>>> import numpy as np
>>> from numpy import linalg as LA
>>> np.set_printoptions(precision=2, suppress=True, linewidth=160, legacy="1.25")
>>> tidy = lambda a: np.round(a, 2) + 0
>>> r0 = np.array([4, 0, -3])
>>> rng = np.random.default_rng(82568)
>>> M = np.outer(rng.normal(size=40), r0) + 0.1 * rng.normal(size=(40, 3))
>>> tidy(M)
array([[ 2.51,  0.24, -1.81],
       [ 2.68, -0.05, -1.91],
       [ 6.94, -0.24, -5.14],
       [-1.64, -0.05,  0.88],
       [-1.38, -0.1 ,  1.08],
       [ 0.8 ,  0.12, -0.74],
       [ 2.03,  0.05, -1.53],
       [ 0.45,  0.11, -0.24],
       [ 2.2 , -0.07, -1.57],
       [ 3.05,  0.12, -2.26],
       [-8.75,  0.07,  6.8 ],
       [ 1.31,  0.27, -1.14],
       [-1.43, -0.11,  1.13],
       [ 2.09,  0.25, -1.41],
       [ 3.02,  0.06, -2.29],
       [-0.26,  0.07,  0.23],
       [ 8.2 , -0.03, -6.24],
       [-0.78,  0.12,  0.54],
       [ 3.72, -0.12, -2.77],
       [-1.44,  0.01,  1.21],
       [-0.41, -0.03,  0.52],
       [-5.78,  0.23,  4.36],
       [-1.46,  0.13,  1.12],
       [-0.47, -0.12,  0.42],
       [ 3.75, -0.04, -2.86],
       [-1.76, -0.06,  1.44],
       [ 3.04, -0.07, -2.23],
       [ 1.68, -0.19, -1.39],
       [ 3.61, -0.19, -2.82],
       [-4.06, -0.08,  2.89],
       [-4.04, -0.07,  3.05],
       [ 4.43, -0.12, -3.33],
       [-2.29, -0.08,  1.62],
       [-0.2 ,  0.1 ,  0.08],
       [ 0.12,  0.05, -0.21],
       [ 0.51,  0.13, -0.6 ],
       [-2.31,  0.11,  1.85],
       [-0.69,  0.12,  0.7 ],
       [-2.56, -0.05,  1.9 ],
       [ 4.49, -0.06, -3.28]])
>>> r0 = np.array([-3, -2])
>>> tidy(np.cross(M[12, :3], M[3, :3]))
array([-0.03, -0.6 , -0.1 ])
>>> tidy(np.polyval(r0, M[12]))
array([ 2.29, -1.68, -5.4 ])
>>> tidy(np.convolve(M[12], r0))
array([ 4.29,  3.18, -3.19, -2.27])
>>> x = np.array([-1, 2, 3])
>>> rhs = M @ x
>>> tidy(LA.solve(M.T @ M, M.T @ rhs))
array([-1.,  2.,  3.])
>>> rhs = rhs + 0.05 * rng.normal(size=40)
>>> tidy(rhs)
array([ -7.46,  -8.54, -22.86,   4.13,   4.34,  -2.82,  -6.51,  -1.02,  -7.01,  -9.56,  29.29,  -4.22,   4.66,  -5.82,  -9.74,   1.18, -26.96,   2.59, -12.35,
         5.11,   1.92,  19.31,   4.91,   1.47, -12.4 ,   5.95,  -9.9 ,  -6.2 , -12.49,  12.54,  13.02, -14.71,   7.06,   0.58,  -0.71,  -2.07,   8.07,   3.07,
         8.16, -14.43])
>>> beta, *_ = LA.lstsq(M, rhs)
>>> beta.round()
array([-1.,  2.,  3.])
>>> arr = np.load("block0.npy")
>>> arr
array([[ 1.,  0.,  0.,  0.],
       [ 0.,  1.,  0.,  0.],
       [ 0.,  0., -1.,  0.],
       [ 0.,  0.,  0., -1.]])
>>> # 4 groups of indices that never mix
>>> A2 = np.array([[0, -2, 1], [2, 1, 1]])
>>> C = np.kron(A2, arr)
>>> C.shape
(8, 12)
>>> tidy(LA.norm(C, 2)), tidy(LA.norm(A2, 2) * LA.norm(arr, 2))
(2.57, 2.57)
>>> z = M[:, 0] > np.median(M[:, 0])
>>> r0 = M[z].mean(axis=0) - M[~z].mean(axis=0)
>>> tidy(r0)
array([ 5.1 ,  0.  , -3.86])
>>> tidy((((M - M.mean(axis=0)) @ r0 > 0) == z).mean())
0.98
>>> feats = np.loadtxt("case0.csv", delimiter=",")
>>> tidy(feats)
array([[ -0.13,   4.86,   2.36,   6.29,  -2.13,   7.16,   2.27,  -1.43,  -3.6 ],
       [ -3.22,  -1.24,  -1.51,  -3.93,  -1.87,   4.93,   1.67,  -6.95, -12.18],
       [ -2.23,  -2.03,  -1.65,   3.35,  -4.19,   4.48,   0.85,  -6.78,  -5.27],
       [  0.13,  -0.29,   1.1 ,  11.39,  -2.89,   6.84,   2.49,  -3.65,   2.04],
       [ -0.51,  -1.6 ,  -1.69,   1.36,  -1.82,   3.43,   2.39,  -5.8 ,  -4.68],
       [ -1.28,  -1.92,  -2.35,   0.53,  -2.96,   2.92,   1.52,  -6.62,  -5.87],
       [ -0.79,  -5.65,  -5.72,   1.14,  -5.34,  -1.14,   0.22,  -9.31,  -2.5 ],
       [  0.92,   6.52,   4.42,  12.02,  -1.98,   9.16,   2.84,   0.68,   0.69],
       [ -2.55,  -2.28,  -1.8 ,   4.91,  -5.35,   4.5 ,   0.2 ,  -7.1 ,  -4.39],
       [ -0.75,   7.08,   3.32,   5.68,  -2.5 ,   8.16,   1.79,  -0.52,  -5.68],
       [ -0.79,   7.03,   2.62,   3.84,  -2.63,   7.15,   1.56,  -0.9 ,  -6.75],
       [ -0.78,   2.18,   0.94,   7.61,  -3.8 ,   6.23,   1.36,  -3.36,  -2.26],
       [ -0.66,  -0.57,   0.35,   6.16,  -2.  ,   6.22,   2.6 ,  -4.51,  -2.46],
       [  0.23,  -1.26,  -0.29,   4.34,  -0.7 ,   5.04,   3.43,  -4.62,  -2.27],
       [ -1.03,  -5.09,  -5.97,   3.16,  -7.35,  -1.58,  -1.  ,  -9.37,  -1.25],
       [ -1.41,  -7.77,  -6.45,   3.89,  -7.01,  -1.21,  -0.59, -10.69,  -0.5 ],
       [  0.67,   5.13,   3.03,   7.97,  -1.36,   7.66,   2.97,  -0.61,  -1.72],
       [ -3.04,  -1.62,  -2.35,   4.89,  -7.1 ,   3.7 ,  -1.04,  -7.4 ,  -4.85],
       [ -1.37,   2.74,  -1.39,   4.32,  -6.6 ,   2.86,  -0.86,  -4.63,  -4.41],
       [  0.06,   3.12,   3.34,   8.52,  -0.44,   9.1 ,   3.69,  -1.43,  -1.89]])
>>> # rank 5
>>> U, sig, Vh = LA.svd(feats)
>>> V = Vh[:(sig > 1e-8).sum()]
>>> x = feats[6] + 5 * feats[15] + rng.integers(2) * np.eye(9)[5]
>>> tidy(x)
array([ -7.84, -44.49, -37.97,  20.57, -40.41,  -7.2 ,  -2.74, -62.73,  -4.98])
>>> tidy(np.diag(V.T @ V))
array([0.42, 0.8 , 0.29, 0.69, 0.55, 0.55, 0.49, 0.53, 0.67])
